% ipython --no-banner

In [1]: import numpy as np

In [2]: np.set_printoptions(precision=1, suppress=True, linewidth=100)

In [3]: rnd = lambda a: np.round(a, 1) + 0

In [4]: X = np.load("out12.npy")

In [5]: X
Out[5]: 
array([[-0.6,  0.3, -0.4,  0.6, -0.3,  0. , -0.1],
       [-0.1, -0.2,  0.1, -0.1,  0. , -0.1,  0.4],
       [-0.2,  3.5, -2.9, -0.5,  0.7,  0.8, -3.3],
       [-1. ,  4. , -3. , -1.3,  2. ,  1.2, -3.3],
       [ 0.5, -3.5,  3.3,  0.7, -1.3, -1. ,  3.4],
       [ 0.4, -2.2,  1.3,  0.2, -0.2,  0.4,  1.6],
       [ 0. , -2.1,  1. ,  0.7, -0.9,  0. ,  1.5],
       [-0.7,  1.6, -2. , -0.4,  0.7, -0.1, -1.9],
       [-0.6,  1.3, -1.8, -0.4,  0.6,  0.1, -1.5],
       [ 0.4, -0.3, -0.2,  0.2, -0.2, -0.2,  0.2],
       [ 0.8, -1.7,  1.5,  0.5, -0.9, -0.4,  1.6],
       [-0.3,  3.3, -3.1, -0.6,  1. ,  0.7, -2.8],
       [ 0.2, -1.6,  1.3,  0.8, -0.5, -0.5,  2. ],
       [-0.2,  3.6, -3.1, -0.7,  1.1,  0.5, -3.9],
       [ 0.6, -3.4,  3.4,  0.8, -1. , -1.2,  3.6],
       [ 0.1, -1.7,  1.1,  1.1, -0.3, -0.3,  2.1],
       [-0.5,  1.9, -1.1, -0.1,  0.5, -0.2, -1.3],
       [ 0.3, -4. ,  3.1,  0.9, -0.9, -0.9,  3.5],
       [-0.2,  2.2, -1.7, -0.8,  0.9,  0.4, -1.2],
       [ 0.8, -3.5,  2.6,  1.1, -1.1, -1.5,  3.5],
       [-0.3, -0.5,  0.2,  0.2,  0. ,  0.3, -0.1],
       [ 0.1,  1.9, -1.5, -0.8,  0.5,  0. , -2.2],
       [-0.5,  2.2, -1.9, -0.3,  0.6,  0.1, -1.7],
       [ 0. , -0.3, -0.2, -0.3,  0.1, -0.3,  0.2],
       [ 0.1,  2.1, -2.1, -0.6,  0.4,  0.9, -1.4],
       [ 0.7, -3.9,  2.7,  0.6, -1.5, -0.6,  3.6],
       [-0.2,  3.3, -2.7, -0.4,  1.3,  0.8, -3.8]])

In [6]: idx = X[:, 1] > np.median(X[:, 1])

In [7]: f = X[idx].mean(axis=0) - X[~idx].mean(axis=0)

In [8]: idx.astype(int)
Out[8]: array([1, 0, 1, 1, 0, 0, 0, 1, 1, 0, 0, 1, 0, 1, 0, 0, 1, 0, 1, 0, 0, 1, 1, 0, 1, 0, 1])

In [9]: rnd(f)
Out[9]: array([-0.7,  4.5, -3.6, -1. ,  1.4,  0.8, -4.1])

In [10]: (((X - X.mean(axis=0)) @ f > 0) == idx).mean()
Out[10]: np.float64(1.0)

In [11]: np.argsort(-np.abs(f).round(6), kind="stable")
Out[11]: array([1, 6, 2, 4, 3, 5, 0])

In [12]: f, r1 = X[13], X[19]

In [13]: f @ r1
Out[13]: np.float64(-37.2)

In [14]: p = (f @ r1) / (f @ f) * f

In [15]: rnd(np.outer(f, r1))
Out[15]: 
array([[ -0.2,   0.7,  -0.5,  -0.2,   0.2,   0.3,  -0.7],
       [  2.9, -12.6,   9.4,   4. ,  -4. ,  -5.4,  12.6],
       [ -2.5,  10.8,  -8.1,  -3.4,   3.4,   4.6, -10.8],
       [ -0.6,   2.4,  -1.8,  -0.8,   0.8,   1. ,  -2.4],
       [  0.9,  -3.9,   2.9,   1.2,  -1.2,  -1.6,   3.9],
       [  0.4,  -1.8,   1.3,   0.6,  -0.6,  -0.8,   1.8],
       [ -3.1,  13.6, -10.1,  -4.3,   4.3,   5.8, -13.6]])

In [16]: rnd(r1 - p)
Out[16]: array([ 0.6, -0.1, -0.3,  0.4, -0.1, -1. , -0.1])

In [17]: Y = np.array([[1, -2, -1, 2, 2, 0],
    ...:     [0, 1, -1, 0, -1, -2],
    ...:     [-1, 2, 0, 0, 2, -1],
    ...:     [2, 0, -2, 1, -1, -2],
    ...:     [-1, -2, 2, -2, 0, -2],
    ...:     [2, -2, -1, -1, -1, 2]])

In [18]: arr = Y - Y.T

In [19]: arr
Out[19]: 
array([[ 0, -2,  0,  0,  3, -2],
       [ 2,  0, -3,  0,  1,  0],
       [ 0,  3,  0,  2,  0,  0],
       [ 0,  0, -2,  0,  1, -1],
       [-3, -1,  0, -1,  0, -1],
       [ 2,  0,  0,  1,  1,  0]])

In [20]: vec = np.array([1, 2, 1, 0, 0, 3])

In [21]: rnd(np.linalg.svd(arr, compute_uv=False))
Out[21]: array([5. , 5. , 2.9, 2.9, 0.2, 0.2])

In [22]: vec @ arr @ vec
Out[22]: np.int64(0)

In [23]: O = np.linalg.solve(np.eye(6) - arr, np.eye(6) + arr)

In [24]: rnd(O @ O.T)
Out[24]: 
array([[1., 0., 0., 0., 0., 0.],
       [0., 1., 0., 0., 0., 0.],
       [0., 0., 1., 0., 0., 0.],
       [0., 0., 0., 1., 0., 0.],
       [0., 0., 0., 0., 1., 0.],
       [0., 0., 0., 0., 0., 1.]])
